$ python -q
>>> import numpy as np
>>> from numpy import linalg as LA
>>> np.set_printoptions(precision=2, suppress=True, linewidth=160)
>>> K = np.load("data.npy")
>>> K
array([[-3.22,  0.08,  0.2 ,  2.58,  0.38, -2.79],
       [ 0.15, -2.24,  1.28,  0.  , -4.15, -1.06],
       [-1.67,  0.95, -3.64, -2.5 , -0.22, -1.31],
       [ 3.57,  1.87,  0.33,  0.89,  0.59, -2.73],
       [ 2.45,  2.32, -1.08,  3.52, -0.21,  0.05],
       [-2.21, -3.89, -0.05,  0.75,  1.81, -1.1 ],
       [ 0.92,  2.81, -0.7 ,  1.09,  2.26, -3.08],
       [-2.65, -0.58,  2.77, -2.79, -1.46,  0.  ],
       [-3.57,  1.34,  0.87, -2.39,  0.  ,  2.  ],
       [ 2.76,  1.19, -3.23,  1.63,  1.63, -0.5 ],
       [ 0.52,  1.13,  3.6 , -1.89, -2.64, -0.05],
       [ 1.24,  0.4 ,  2.8 , -2.37, -2.69,  1.6 ],
       [ 0.79,  3.88, -0.87,  1.6 , -1.49,  1.94],
       [-0.42, -2.22, -0.58,  0.4 , -3.63, -2.49],
       [ 2.36,  0.62, -1.69,  2.99, -2.18, -1.58],
       [ 0.43,  2.68,  1.63,  1.96,  3.11,  1.22],
       [ 1.84, -3.39,  0.64, -0.89, -2.88, -0.81],
       [-1.34, -1.72, -1.87,  1.64, -2.45,  2.83],
       [ 2.81, -0.52, -1.23,  0.33, -2.52,  2.97]])
>>> B = K / LA.norm(K, axis=1, keepdims=True)
>>> cov = B @ B.T
>>> round(float(np.degrees(np.arccos(np.clip(cov[16, 0], -1, 1)))), 2)
106.72
>>> np.argwhere(np.triu(np.abs(cov) > 0.95, 1))
array([[7, 9]])
>>> Xc = K - K.mean(axis=0)
>>> U, sv, Vh = LA.svd(Xc, full_matrices=False)
>>> np.abs(Vh[0]).argmax()
np.int64(3)
>>> (np.sign(U[:, 0]) == np.sign(U[0, 0])).astype(int)
array([1, 0, 0, 1, 1, 0, 1, 0, 0, 1, 0, 0, 1, 0, 1, 1, 0, 0, 0])
>>> Vh[0] * np.sign(Vh[0, np.abs(Vh[0]).argmax()])
array([ 0.39,  0.49, -0.36,  0.49,  0.46, -0.14])
>>> basis = K[[6, 14]].astype(float)
>>> for _ in range(4):
...     idx = LA.norm(K[:, None] - basis, axis=-1).argmin(axis=1)
...     basis = np.array([K[idx == j].mean(axis=0) for j in range(2)])
... 
>>> idx
array([0, 1, 0, 0, 1, 0, 0, 0, 0, 0, 1, 1, 1, 1, 1, 0, 1, 1, 1])
>>> np.abs(basis[1] - basis[0]).argmax()
np.int64(4)
>>> np.bincount(idx)
array([ 9, 10])
>>> basis[1] - basis[0]
array([ 1.67, -0.89,  0.3 ,  0.4 , -3.38,  1.26])
>>> D = LA.norm(K[:, None] - K[None], axis=-1)
>>> D[6].round(6).argsort(kind="stable")[:4]
array([6, 3, 9, 4])
>>> D.shape
(19, 19)
>>> D.mean(axis=1).argmax()
np.int64(5)
>>> np.unravel_index(D.round(6).argmax(), D.shape)
(np.int64(7), np.int64(9))
>>> LA.norm(K, axis=1)
array([5.  , 5.  , 5.  , 4.99, 5.  , 5.01, 5.  , 4.99, 5.  , 5.  , 5.01, 5.  , 5.  , 5.  , 5.  , 5.  , 5.  , 5.  , 5.  ])
>>> (D + 1e9 * np.eye(19)).round(6).argmin(axis=1)
array([ 5, 13,  8,  6, 14,  0,  3,  8,  7,  4, 11, 10,  4,  1,  4,  6,  1, 18, 17])
>>> D[:5, :5]
array([[0.  , 6.93, 6.8 , 7.23, 6.94],
       [6.93, 0.  , 7.71, 7.45, 7.8 ],
       [6.8 , 7.71, 0.  , 7.63, 7.97],
       [7.23, 7.45, 7.63, 0.  , 4.33],
       [6.94, 7.8 , 7.97, 4.33, 0.  ]])
>>> F = np.load("run5.npy")
>>> F
array([[-1. ,  0.9, -1.4,  0.2,  0.5],
       [ 0. ,  1. ,  0.9,  1.2, -1. ],
       [ 0.3,  1.9, -0.4,  0.4,  2.2],
       [ 0.3,  0.8,  0.4,  0.2,  0.3],
       [-0.2,  0.2, -0.9, -0.2,  1. ],
       [ 0.4, -0.4,  0. ,  0.9,  0.8]])
>>> vec = np.array([3, 1, 2, -1, -1])
>>> rhs = F @ vec
>>> rhs
array([-5.6,  2.6, -0.6,  2. , -3. , -0.9])
>>> np.round(LA.pinv(F) @ F, 2) + 0
array([[1., 0., 0., 0., 0.],
       [0., 1., 0., 0., 0.],
       [0., 0., 1., 0., 0.],
       [0., 0., 0., 1., 0.],
       [0., 0., 0., 0., 1.]])
>>> rng = np.random.default_rng(906550)
>>> rhs = rhs + 0.1 * rng.normal(size=6)
>>> rhs
array([-5.42,  2.67, -0.7 ,  2.07, -3.02, -0.91])
>>> coef, *_ = LA.lstsq(F, rhs)
>>> np.round(F.T @ (rhs - F @ coef), 2) + 0
array([0., 0., 0., 0., 0.])
>>> coef.round()
array([ 3.,  1.,  2., -1., -1.])
>>> round(float(LA.norm(F, "nuc")), 2)
8.71
>>> round(LA.norm(F) ** 2 / LA.norm(F, 2) ** 2, 2)
np.float64(1.79)
>>> round(LA.norm(F, 2), 2)
np.float64(3.5)
>>> round(LA.norm(F[4], 1), 2), np.round(LA.norm(F[4], np.inf), 2)
(np.float64(2.5), np.float64(1.0))
>>> LA.norm(F, axis=1)
array([2.01, 2.06, 2.98, 1.01, 1.39, 1.33])
>>> round(LA.norm(F, 1), 2), np.round(LA.norm(F, np.inf), 2)
(np.float64(5.8), np.float64(5.2))
>>> LA.norm(F, axis=0)
array([1.17, 2.5 , 1.97, 1.59, 2.8 ])
